$ python -q
>>> import numpy as np
>>> np.set_printoptions(suppress=True, linewidth=200)
>>> def rd(a):
...     return np.round(a, 2) + 0
... 
>>> data = np.array([[1, 0, 0, 0], [2, 1, 0, 0], [0, 5, 1, 0], [1, 0, 2, 1]])
>>> data
array([[1, 0, 0, 0],
       [2, 1, 0, 0],
       [0, 5, 1, 0],
       [1, 0, 2, 1]])
>>> x0 = np.array([6, -6, -9, 7])
>>> rhs = data @ x0
>>> b, lr = np.zeros(4), 1 / np.linalg.norm(data, 2) ** 2
>>> for i in range(20):
...     b -= lr * data.T @ (data @ b - rhs)
...     if i % 5 == 0: print(i, round(np.linalg.norm(data @ b - rhs), 2))
... 
0 13.55
5 6.13
10 3.05
15 1.57
>>> rd(b)
array([ 6.03, -6.85, -4.6 , -1.31])
>>> rd(np.linalg.cond(data))
np.float64(136.28)
>>> u = np.array([-1, 1, 2, -1])
>>> M2 = data + np.outer(u, np.eye(4)[3])
>>> np.linalg.matrix_rank(M2 - data)
np.int64(1)
>>> M2
array([[ 1.,  0.,  0., -1.],
       [ 2.,  1.,  0.,  1.],
       [ 0.,  5.,  1.,  2.],
       [ 1.,  0.,  2.,  0.]])
>>> rd(np.linalg.det(M2) / np.linalg.det(data)), rd(1 + np.linalg.solve(data, u)[3])
(np.float64(27.0), np.float64(27.0))
>>> X = np.loadtxt("sample16.csv", delimiter=",")
>>> X
array([[  1.,   0.,   0.,  -1.,  -1.,   0.,  -2.],
       [  3.,  -1.,  -2.,  -2.,   0.,   2.,  -2.],
       [  2.,   1.,  -1.,  -4.,  -2.,   2.,  -3.],
       [  0.,   3.,   0.,  -3.,  -1.,   0.,  -1.],
       [  1.,   4.,   0.,  -4.,  -1.,  -1.,   0.],
       [ -1.,   3.,   0.,  -6.,   0.,  -1.,  -2.],
       [  0.,   3.,   1.,  -4.,   2.,  -2.,  -4.],
       [  1.,   2.,  -1.,  -6.,   1.,   0.,  -6.],
       [  0.,   0.,  -1.,  -6.,   3.,   2.,  -7.],
       [  1.,   2.,  -1.,  -6.,   3.,   2.,  -9.],
       [  2.,   2.,   0.,  -7.,   2.,   0.,  -9.],
       [  1.,   1.,   0.,  -7.,   2.,   0.,  -7.],
       [  0.,   2.,   0.,  -6.,   3.,  -2.,  -6.],
       [  0.,   0.,   2.,  -4.,   4.,  -4.,  -8.],
       [ -2.,   1.,   2.,  -4.,   6.,  -6.,  -8.],
       [ -3.,  -1.,   1.,  -2.,   6.,  -6.,  -7.],
       [ -4.,  -1.,   3.,  -2.,   4.,  -4.,  -5.],
       [ -6.,   1.,   1.,  -4.,   3.,  -2.,  -3.],
       [ -6.,   0.,  -1.,  -2.,   1.,   0.,  -5.],
       [ -8.,  -2.,  -3.,  -4.,   2.,   2.,  -5.],
       [-10.,  -1.,  -5.,  -2.,   1.,   3.,  -3.],
       [ -8.,  -2.,  -7.,  -1.,   1.,   1.,  -5.],
       [-10.,  -3.,  -9.,   0.,   0.,   0.,  -7.],
       [-11.,  -1.,  -7.,   2.,   0.,   0.,  -6.],
       [-12.,   0.,  -6.,   4.,   2.,   2.,  -7.],
       [-14.,  -1.,  -7.,   6.,   3.,   1.,  -5.],
       [-15.,  -2.,  -7.,   7.,   5.,   3.,  -5.],
       [-14.,   0.,  -7.,   5.,   3.,   4.,  -4.],
       [-14.,   2.,  -5.,   7.,   2.,   4.,  -3.],
       [-12.,   3.,  -3.,   5.,   2.,   3.,  -1.],
       [-10.,   4.,  -2.,   3.,   3.,   3.,  -1.],
       [-12.,   4.,  -2.,   3.,   5.,   5.,  -3.],
       [-14.,   4.,   0.,   2.,   6.,   5.,  -3.],
       [-13.,   6.,   1.,   3.,   8.,   3.,  -3.],
       [-11.,   7.,  -1.,   5.,  10.,   4.,  -5.],
       [-13.,   7.,   1.,   4.,  11.,   5.,  -6.],
       [-11.,   8.,  -1.,   5.,  10.,   3.,  -5.],
       [-11.,   7.,   1.,   6.,   9.,   1.,  -4.],
       [-13.,   5.,   2.,   5.,  10.,  -1.,  -4.],
       [-14.,   5.,   2.,   7.,  12.,  -1.,  -5.],
       [-13.,   5.,   3.,   5.,  10.,  -2.,  -4.]])
>>> x0 = np.array([1, 2, 2, 2, 2, 3, 0])
>>> rhs = X @ x0
>>> rd(np.linalg.lstsq(X, rhs)[0])
array([1., 2., 2., 2., 2., 3., 0.])
>>> try:
...     np.linalg.solve(X, rhs)
... except np.linalg.LinAlgError as e:
...     print(repr(e))
... 
LinAlgError('Last 2 dimensions of the array must be square')
>>> rng = np.random.default_rng(92168)
>>> rhs = rhs + 0.05 * rng.normal(size=41)
>>> rd(rhs)
array([ -3.  ,  -0.88,  -4.06,  -1.97,  -4.02, -10.06,  -2.08,  -7.01,  -2.08,   3.12,  -3.97,  -7.01,  -7.99,  -7.98,  -9.96, -12.97,  -7.96,  -9.98,  -9.96, -16.07, -14.94, -23.04, -34.02, -23.05,
        -6.01,  -9.02,   0.01,   0.  ,  10.02,  10.96,  15.06,  23.05,  25.  ,  32.01,  42.98,  48.  ,  41.96,  38.07,  28.01,  35.01,  26.97])
>>> b, *_ = np.linalg.lstsq(X, rhs)
>>> [round(float(np.linalg.norm(np.linalg.solve(X.T @ X + lam * np.eye(7), X.T @ rhs))), 2) for lam in (0, 1, 10, 100)]
[5.1, 5.08, 4.89, 3.92]
>>> b.round()
array([ 1.,  2.,  2.,  2.,  2.,  3., -0.])
